% ipython --no-banner

In [1]: import numpy as np

In [2]: np.set_printoptions(precision=2, suppress=True, linewidth=200, floatmode="fixed")

In [3]: X = np.load("run14.npy")

In [4]: X
Out[4]: 
array([[ 0,  0,  0,  0,  0,  0,  0,  0],
       [ 2, -1,  0,  0,  0,  0,  0,  0],
       [ 5,  0, -2,  0,  0,  0,  0,  0],
       [ 4, -2,  4,  2,  0,  0,  0,  0],
       [ 0,  4, -1, -5, -5,  0,  0,  0],
       [ 0,  3, -5,  3,  3,  4,  0,  0],
       [ 3,  2, -3,  2,  3, -4, -5,  0],
       [ 0,  2,  2,  1,  5, -5,  1, -5]])

In [5]: # triangular: eigenvalues sit on the diagonal

In [6]: [round(float(x), 2) for x in np.linalg.svd(X, compute_uv=False)[:3]]
Out[6]: [11.39, 9.48, 8.01]

In [7]: np.linalg.cond(X) > 100
Out[7]: np.True_

In [8]: np.linalg.matrix_rank(X, rtol=0.1)
Out[8]: np.int64(6)

In [9]: W1 = np.array([[3, -1, -1, -5, 0, 4],
   ...:     [3, 1, 5, 0, -3, -3],
   ...:     [-3, -5, 5, -1, 4, 3],
   ...:     [-2, 2, 4, -1, 2, 5],
   ...:     [-2, 5, 1, 3, -5, 1],
   ...:     [-1, -4, 1, -4, 3, -1],
   ...:     [-1, 3, 4, -1, 3, -4],
   ...:     [0, 5, 3, 2, 2, -4]])

In [10]: coef = np.array([-2, -1, 0, 2, 2, -2])

In [11]: hid = np.maximum(X @ W1 + coef, 0)

In [12]: np.linalg.matrix_rank(hid)
Out[12]: np.int64(6)

In [13]: (hid > 0).astype(int)
Out[13]: 
array([[0, 0, 0, 1, 1, 0],
       [1, 0, 0, 0, 1, 1],
       [1, 1, 0, 0, 0, 1],
       [0, 0, 1, 0, 1, 1],
       [1, 0, 0, 0, 1, 0],
       [1, 1, 1, 0, 0, 0],
       [1, 1, 0, 1, 0, 1],
       [0, 1, 1, 1, 0, 1]])

In [14]: C = np.array([[0, 3], [-3, 0], [-3, -1], [-3, 0], [-3, -1], [1, -2]])

In [15]: W1 @ C
Out[15]: 
array([[ 25,   2],
       [-12,  13],
       [ -6, -24],
       [-16, -22],
       [-11,  -4],
       [ 11,  -5],
       [-31,  -2],
       [-40,   3]])

In [16]: hid @ C
Out[16]: 
array([[ -12,   -2],
       [  -6,  -20],
       [   0,   33],
       [ -84, -126],
       [  -3,   98],
       [-123,    9],
       [-121,   -1],
       [-127,  -71]])

In [17]: (hid @ C).round(6).argmax(axis=1)
Out[17]: array([1, 0, 1, 0, 1, 1, 1, 1])

In [18]: np.abs(np.diag(np.linalg.qr(X)[1])) > 1e-9
Out[18]: array([ True,  True,  True,  True,  True,  True,  True, False])

In [19]: try:
    ...:     np.linalg.inv(X)
    ...: except np.linalg.LinAlgError as e:
    ...:     print("failed:", e)
    ...: 
failed: Singular matrix

In [20]: np.unique(X.round(6), axis=0).shape
Out[20]: (8, 8)

In [21]: round(float(np.trace(np.linalg.pinv(X) @ X)), 2)
Out[21]: 7.0

In [22]: (X - X.T) / 2
Out[22]: 
array([[ 0.00, -1.00, -2.50, -2.00,  0.00,  0.00, -1.50,  0.00],
       [ 1.00,  0.00,  0.00,  1.00, -2.00, -1.50, -1.00, -1.00],
       [ 2.50,  0.00,  0.00, -2.00,  0.50,  2.50,  1.50, -1.00],
       [ 2.00, -1.00,  2.00,  0.00,  2.50, -1.50, -1.00, -0.50],
       [ 0.00,  2.00, -0.50, -2.50,  0.00, -1.50, -1.50, -2.50],
       [ 0.00,  1.50, -2.50,  1.50,  1.50,  0.00,  2.00,  2.50],
       [ 1.50,  1.00, -1.50,  1.00,  1.50, -2.00,  0.00, -0.50],
       [ 0.00,  1.00,  1.00,  0.50,  2.50, -2.50,  0.50,  0.00]])

In [23]: np.allclose(X, X.T)
Out[23]: False

In [24]: np.trace(X)
Out[24]: np.int64(-12)

In [25]: np.sort(np.abs(np.linalg.eigvals(X)))
Out[25]: array([0.00, 1.00, 2.00, 2.00, 4.00, 5.00, 5.00, 5.00])

In [26]: np.allclose(X @ X.T, X.T @ X)
Out[26]: False

In [27]: X @ X
Out[27]: 
array([[  0,   0,   0,   0,   0,   0,   0,   0],
       [ -2,   1,   0,   0,   0,   0,   0,   0],
       [-10,   0,   4,   0,   0,   0,   0,   0],
       [ 24,  -2,   0,   4,   0,   0,   0,   0],
       [-17, -14, -13,  15,  25,   0,   0,   0],
       [ -7,  15,  -1,   3,  -3,  16,   0,   0],
       [-18, -16,  46, -33, -42,   4,  25,   0],
       [ 21,  -7,   7, -41, -62,   1, -10,  25]])

In [28]: [int(np.linalg.matrix_rank(np.linalg.matrix_power(X, p))) for p in range(1, 9)]
Out[28]: [7, 7, 7, 7, 7, 7, 7, 7]

In [29]: F = np.loadtxt("block19.csv", delimiter=",")

In [30]: F
Out[30]: 
array([[ 1.02,  2.00,  0.00, -1.00, -2.00,  2.00,  2.00,  0.00,  0.00, -2.00,  1.00],
       [-2.00,  1.02, -2.00,  1.00,  0.00, -2.00,  1.00, -2.00, -2.00,  0.00, -1.00],
       [ 2.00,  0.00,  0.02,  0.00,  1.00,  0.00, -2.00, -2.00,  0.00, -1.00, -1.00],
       [ 1.00, -2.00, -1.00, -1.98, -1.00, -1.00,  0.00,  0.00,  2.00,  1.00,  0.00],
       [ 1.00, -2.00, -1.00, -2.00,  2.02, -2.00,  0.00, -2.00, -2.00,  1.00,  2.00],
       [ 2.00,  0.00, -2.00,  2.00,  2.00,  0.02,  2.00,  2.00,  0.00, -2.00, -1.00],
       [-1.00, -1.00, -1.00, -2.00,  0.00, -2.00,  2.02,  2.00, -1.00, -1.00, -2.00],
       [ 1.00, -2.00,  0.00, -1.00, -2.00, -2.00, -2.00,  2.02,  1.00, -2.00,  2.00],
       [-1.00,  0.00, -2.00,  1.00, -1.00, -2.00,  2.00,  2.00,  2.02, -2.00, -1.00],
       [ 0.00,  2.00,  2.00, -2.00, -2.00,  2.00,  0.00, -2.00,  1.00,  1.02, -2.00],
       [ 1.00,  2.00,  0.00, -1.00, -2.00,  2.00,  2.00,  0.00,  0.00, -2.00,  1.02]])

In [31]: t3 = np.stack([F, -3 * F, F[::-1]])

In [32]: np.einsum("bij,cij->bc", t3, t3)
Out[32]: 
array([[ 276.40, -829.21,   79.04],
       [-829.21, 2487.64, -237.12],
       [  79.04, -237.12,  276.40]])

In [33]: np.linalg.norm(t3, axis=(1, 2))
Out[33]: array([16.63, 49.88, 16.63])

In [34]: np.linalg.matrix_rank(t3.reshape(3, -1))
Out[34]: np.int64(2)

In [35]: rng = np.random.default_rng(63)

In [36]: idx = rng.permutation(11)

In [37]: idx
Out[37]: array([ 3, 10,  2,  1,  4,  0,  7,  6,  5,  9,  8])

In [38]: M2 = F[idx][:, idx]

In [39]: np.sort(np.abs(np.linalg.eigvals(M2)))
Out[39]: array([0.02, 0.28, 1.24, 1.24, 2.42, 4.08, 4.97, 4.97, 5.08, 5.08, 6.23])

In [40]: M2
Out[40]: 
array([[-1.98,  0.00, -1.00, -2.00, -1.00,  1.00,  0.00,  0.00, -1.00,  1.00,  2.00],
       [-1.00,  1.02,  0.00,  2.00, -2.00,  1.00,  0.00,  2.00,  2.00, -2.00,  0.00],
       [ 0.00, -1.00,  0.02,  0.00,  1.00,  2.00, -2.00, -2.00,  0.00, -1.00,  0.00],
       [ 1.00, -1.00, -2.00,  1.02,  0.00, -2.00, -2.00,  1.00, -2.00,  0.00, -2.00],
       [-2.00,  2.00, -1.00, -2.00,  2.02,  1.00, -2.00,  0.00, -2.00,  1.00, -2.00],
       [-1.00,  1.00,  0.00,  2.00, -2.00,  1.02,  0.00,  2.00,  2.00, -2.00,  0.00],
       [-1.00,  2.00,  0.00, -2.00, -2.00,  1.00,  2.02, -2.00, -2.00, -2.00,  1.00],
       [-2.00, -2.00, -1.00, -1.00,  0.00, -1.00,  2.00,  2.02, -2.00, -1.00, -1.00],
       [ 2.00, -1.00, -2.00,  0.00,  2.00,  2.00,  2.00,  2.00,  0.02, -2.00,  0.00],
       [-2.00, -2.00,  2.00,  2.00, -2.00,  0.00, -2.00,  0.00,  2.00,  1.02,  1.00],
       [ 1.00, -1.00, -2.00,  0.00, -1.00, -1.00,  2.00,  2.00, -2.00, -2.00,  2.02]])

In [41]: np.allclose(M2, F)
Out[41]: False
